% ipython --no-banner

In [1]: import numpy as np

In [2]: np.set_printoptions(precision=3, suppress=True, linewidth=160, floatmode="fixed")

In [3]: K = np.loadtxt("data.csv", delimiter=",")

In [4]: K
Out[4]: 
array([[-1.149, -0.513,  1.019, -1.174],
       [-0.082, -1.873, -0.565,  0.409],
       [-0.492,  0.281, -1.612, -1.040],
       [-1.559,  0.388, -0.212,  1.172]])

In [5]: r0 = np.array([-8, 6, -5, 4])

In [6]: Y = K + np.outer(r0, np.eye(4)[2])

In [7]: round(np.linalg.det(Y) / np.linalg.det(K), 3), round(float(1 + np.linalg.solve(K, r0)[2]), 3)
Out[7]: (np.float64(-0.083), -0.083)

In [8]: np.linalg.matrix_rank(np.linalg.inv(Y) - np.linalg.inv(K), tol=1e-8)
Out[8]: np.int64(1)

In [9]: round(float(np.linalg.det(2 * K)), 3), round(np.linalg.det(K), 3)
Out[9]: (-256.0, np.float64(-16.0))

In [10]: round(np.linalg.det(K[::-1]), 3)
Out[10]: np.float64(-16.0)

In [11]: np.round(np.linalg.det(K.T), 3)
Out[11]: np.float64(-16.0)

In [12]: np.kron(np.eye(2, dtype=int), K)
Out[12]: 
array([[-1.149, -0.513,  1.019, -1.174, -0.000, -0.000,  0.000, -0.000],
       [-0.082, -1.873, -0.565,  0.409, -0.000, -0.000, -0.000,  0.000],
       [-0.492,  0.281, -1.612, -1.040, -0.000,  0.000, -0.000, -0.000],
       [-1.559,  0.388, -0.212,  1.172, -0.000,  0.000, -0.000,  0.000],
       [-0.000, -0.000,  0.000, -0.000, -1.149, -0.513,  1.019, -1.174],
       [-0.000, -0.000, -0.000,  0.000, -0.082, -1.873, -0.565,  0.409],
       [-0.000,  0.000, -0.000, -0.000, -0.492,  0.281, -1.612, -1.040],
       [-0.000,  0.000, -0.000,  0.000, -1.559,  0.388, -0.212,  1.172]])

In [13]: round(np.linalg.eigvals(K).sum().real, 3)
Out[13]: np.float64(-3.461)

In [14]: vec = np.array([9, 0, -4, 5])

In [15]: (K @ vec).argmax()
Out[15]: np.int64(1)

In [16]: K * vec
Out[16]: 
array([[-10.340,  -0.000,  -4.076,  -5.870],
       [ -0.739,  -0.000,   2.260,   2.044],
       [ -4.431,   0.000,   6.447,  -5.199],
       [-14.032,   0.000,   0.849,   5.859]])

In [17]: data = np.load("layer19.npy")

In [18]: data
Out[18]: 
array([[-0.775,  3.062, -2.454],
       [-1.357, -2.557, -2.761],
       [-3.682,  0.297,  1.534]])

In [19]: left, sv = np.linalg.svd(data)
---------------------------------------------------------------------------
ValueError                                Traceback (most recent call last)
Cell In[19], line 1
----> 1 left, sv = np.linalg.svd(data)

ValueError: too many values to unpack (expected 2)

In [20]: left, sv, vt = np.linalg.svd(data, full_matrices=False)

In [21]: np.round(left.T @ left, 3) + 0
Out[21]: 
array([[1.000, 0.000, 0.000],
       [0.000, 1.000, 0.000],
       [0.000, 0.000, 1.000]])

In [22]: round(np.sqrt((sv ** 2).sum()), 3), round(float(np.linalg.norm(data)), 3)
Out[22]: (np.float64(6.928), 6.928)

In [23]: vt @ vt.T
Out[23]: 
array([[1.000, 0.000, 0.000],
       [0.000, 1.000, 0.000],
       [0.000, 0.000, 1.000]])

In [24]: np.round(left.T @ data @ vt.T, 3) + 0
Out[24]: 
array([[4.000, 0.000, 0.000],
       [0.000, 4.000, 0.000],
       [0.000, 0.000, 4.000]])

In [25]: left.shape, sv.shape, vt.shape
Out[25]: ((3, 3), (3,), (3, 3))

In [26]: (sv > 1e-8).sum()
Out[26]: np.int64(3)

In [27]: np.cumsum(sv ** 2) / np.sum(sv ** 2)
Out[27]: array([0.333, 0.667, 1.000])

In [28]: sv / sv[0]
Out[28]: array([1.000, 1.000, 1.000])

In [29]: sv
Out[29]: array([4.000, 4.000, 4.000])

In [30]: rng = np.random.default_rng(1243)

In [31]: lab = rng.permutation(3)

In [32]: lab
Out[32]: array([2, 1, 0])

In [33]: Y = data[lab][:, lab]

In [34]: np.diag(Y)
Out[34]: array([ 1.534, -2.557, -0.775])

In [35]: np.sort(np.abs(np.linalg.eigvals(Y)))
Out[35]: array([4.000, 4.000, 4.000])

In [36]: np.allclose(Y, data)
Out[36]: False

In [37]: round(np.linalg.det(Y), 3), round(np.linalg.det(data[lab]), 3)
Out[37]: (np.float64(64.0), np.float64(-64.0))

In [38]: vec = np.array([4, -7, 5])

In [39]: target = data @ vec

In [40]: c, lr = np.zeros(3), 1 / np.linalg.norm(data, 2) ** 2

In [41]: for i in range(10):
    ...:     c -= lr * data.T @ (data @ c - target)
    ...:     if i % 2 == 0: print(i, round(np.linalg.norm(data @ c - target), 3))
    ...: 
0 0.0
2 0.0
4 0.0
6 0.0
8 0.0

In [42]: np.round(np.linalg.cond(data), 3)
Out[42]: np.float64(1.0)

In [43]: J = np.array([[1, 0], [0, 1]])

In [44]: J
Out[44]: 
array([[1, 0],
       [0, 1]])

In [45]: # triangular

In [46]: np.sort(np.abs(np.linalg.eigvals(J)))[::-1]
Out[46]: array([1.000, 1.000])

In [47]: J.sum(axis=1)
Out[47]: array([1, 1])

In [48]: np.linalg.matrix_power(J, 100)
Out[48]: 
array([[1, 0],
       [0, 1]])

In [49]: np.linalg.matrix_power(J, 2)
Out[49]: 
array([[1, 0],
       [0, 1]])

In [50]: J @ np.ones(2)
Out[50]: array([1.000, 1.000])

In [51]: p = np.eye(2)[1]

In [52]: for _ in range(6):
    ...:     p = p @ J
    ...:     print(p.round(3))
    ...: 
[0.000 1.000]
[0.000 1.000]
[0.000 1.000]
[0.000 1.000]
[0.000 1.000]
[0.000 1.000]

In [53]: J @ J
Out[53]: 
array([[1, 0],
       [0, 1]])

In [54]: np.linalg.matrix_rank(J - J[0, 0] * np.eye(2))
Out[54]: np.int64(0)

In [55]: np.sort(np.linalg.eigvals(J))
Out[55]: array([1.000, 1.000])

In [56]: np.linalg.matrix_power(J - np.diag(np.diag(J)), 2)
Out[56]: 
array([[0, 0],
       [0, 0]])

In [57]: vec = np.array([1, 0, 3])

In [58]: data @ (2 * vec)
Out[58]: array([-16.276, -19.280,   1.839])

In [59]: data @ np.eye(3)[1]
Out[59]: array([ 3.062, -2.557,  0.297])

In [60]: data @ vec
Out[60]: array([-8.138, -9.640,  0.920])

In [61]: np.sign((data @ vec).round(6))
Out[61]: array([-1.000, -1.000,  1.000])

In [62]: (data @ vec).argmax()
Out[62]: np.int64(2)

In [63]: data @ np.ones(3)
Out[63]: array([-0.168, -6.674, -1.851])

In [64]: J @ J.T
Out[64]: 
array([[1, 0],
       [0, 1]])

In [65]: np.linalg.pinv(J)
Out[65]: 
array([[1.000, 0.000],
       [0.000, 1.000]])

In [66]: np.linalg.norm(J, axis=0)
Out[66]: array([1.000, 1.000])

In [67]: J.T @ J
Out[67]: 
array([[1, 0],
       [0, 1]])
